% python3 -q
>>> import numpy as np
>>> import numpy.linalg as la
>>> np.set_printoptions(suppress=True, linewidth=140)
>>> W0 = np.loadtxt("sample4.csv", delimiter=",")
>>> W0.round(2)
array([[ -3.8 ,  -4.04,  -5.27,   9.78,   9.24,  -6.02,  -8.03,  -4.61,  -0.91, -13.03],
       [ -4.64,  -3.18,  -4.72,  -1.81,  -5.98,  -0.51,  -5.09,  -0.17,  -1.36,  -4.72],
       [-33.91, -26.95, -19.89,  -6.97, -35.83, -21.41, -38.14,  -9.04, -16.71, -36.68],
       [ -6.04,  -6.7 ,  -6.24,   0.43,  -3.55,  -9.88, -12.35,  -8.08,  -3.85, -10.6 ],
       [ -3.36,  -2.01,  -4.68,   4.26,   3.1 ,  -0.13,  -5.85,  -1.4 ,  -2.51, -10.42],
       [ -7.43,  -2.  ,  -2.88,   5.53,  -6.02,  12.75,  16.57,  24.77,  19.48,  15.29],
       [  4.91,   8.48,   1.59,   6.8 ,   9.57,  20.06,  18.37,  18.27,  11.76,  10.86],
       [ -3.04,   0.99,  -3.04,  15.6 ,  13.6 ,  10.52,   8.45,  14.26,   9.77,  -3.2 ],
       [-11.43, -12.3 , -10.62, -11.94, -18.81, -19.75, -32.24, -23.54, -21.27, -26.48],
       [ 23.4 ,  18.27,   9.28,  -6.12,  13.11,  14.74,  19.93,   0.74,   7.04,  25.08],
       [ -0.79,   2.21,  -2.79,  18.79,  20.71,   8.91,   5.63,   9.67,   6.55,  -8.79],
       [-15.05, -10.56,  -9.63,   9.98,  -2.19,  -4.02,  -9.43,   4.79,   1.37, -16.3 ],
       [  0.39,   3.81,  -0.52,  -2.89,  -5.63,  14.19,  11.7 ,  14.17,   8.13,  11.43],
       [ 16.15,  14.64,   6.45,  11.95,  25.85,  17.73,  24.17,  12.55,  15.67,  17.93],
       [ 14.29,  12.87,   5.66,   1.19,  11.94,  15.88,  20.19,   9.7 ,  11.61,  20.25],
       [ -0.49,  -1.96,  -3.93,  -6.43,  -5.41,  -6.05, -11.67, -11.32,  -8.55,  -8.21],
       [ -0.12,  -3.3 ,  -3.44, -11.01, -11.17, -10.25, -11.56, -13.38,  -6.54,  -1.7 ],
       [ 18.73,  16.43,   7.16,  -0.82,  14.98,  17.69,  19.31,   5.7 ,   7.2 ,  18.5 ],
       [ -3.36,  -2.88,  -4.59,  -2.4 ,  -4.67,  -2.61,  -7.63,  -4.11,  -3.9 ,  -6.88],
       [ 11.06,   7.72,   1.98,  -2.41,   8.77,   2.99,   1.65,  -7.19,  -2.44,   2.89],
       [ -8.15,  -7.32,  -6.88,  -7.64, -14.95,  -7.41, -13.37,  -6.59,  -6.44,  -8.62],
       [ -6.46,  -9.35,  -7.77, -10.23, -13.6 , -19.06, -25.31, -22.01, -15.24, -17.22],
       [  9.51,   5.87,   1.86,   3.42,  12.48,   1.13,   5.54,  -3.12,   4.78,   6.82],
       [ -6.11,  -4.88,  -6.52,   2.63,  -0.25,  -4.66, -12.31,  -5.91,  -6.67, -16.08],
       [ 15.05,  15.13,   6.13,  16.  ,  29.24,  21.45,  26.49,  16.95,  17.21,  16.12],
       [-11.83, -10.59,  -9.29, -10.31, -19.98, -11.63, -21.4 , -11.49, -12.4 , -16.31]])
>>> out = W0 / la.norm(W0, axis=1, keepdims=True)
>>> gram = out @ out.T
>>> np.round(la.norm(out, axis=1), 2)
array([1., 1., 1., 1., 1., 1., 1., 1., 1., 1., 1., 1., 1., 1., 1., 1., 1., 1., 1., 1., 1., 1., 1., 1., 1., 1.])
>>> round(float(np.degrees(np.arccos(np.clip(gram[16, 22], -1, 1)))), 2)
120.96
>>> np.argwhere(np.triu(np.abs(gram) > 0.95, 1))
array([[ 2,  9],
       [ 2, 13],
       [ 2, 14],
       [ 2, 17],
       [ 2, 20],
       [ 2, 25],
       [ 3, 14],
       [ 6,  8],
       [ 6, 21],
       [ 8, 13],
       [ 8, 14],
       [ 8, 15],
       [ 8, 18],
       [ 8, 21],
       [ 8, 24],
       [ 8, 25],
       [ 9, 17],
       [13, 20],
       [13, 24],
       [13, 25],
       [14, 17],
       [15, 21],
       [18, 25],
       [20, 24],
       [20, 25],
       [24, 25]])
>>> (gram - 2 * np.eye(26)).round(6).argmax(axis=1)
array([ 4,  2, 25,  8, 23, 12, 24, 10, 21, 17,  7,  4,  5, 24, 17, 21, 21, 14, 25, 22, 25,  8, 13,  3, 13, 20])
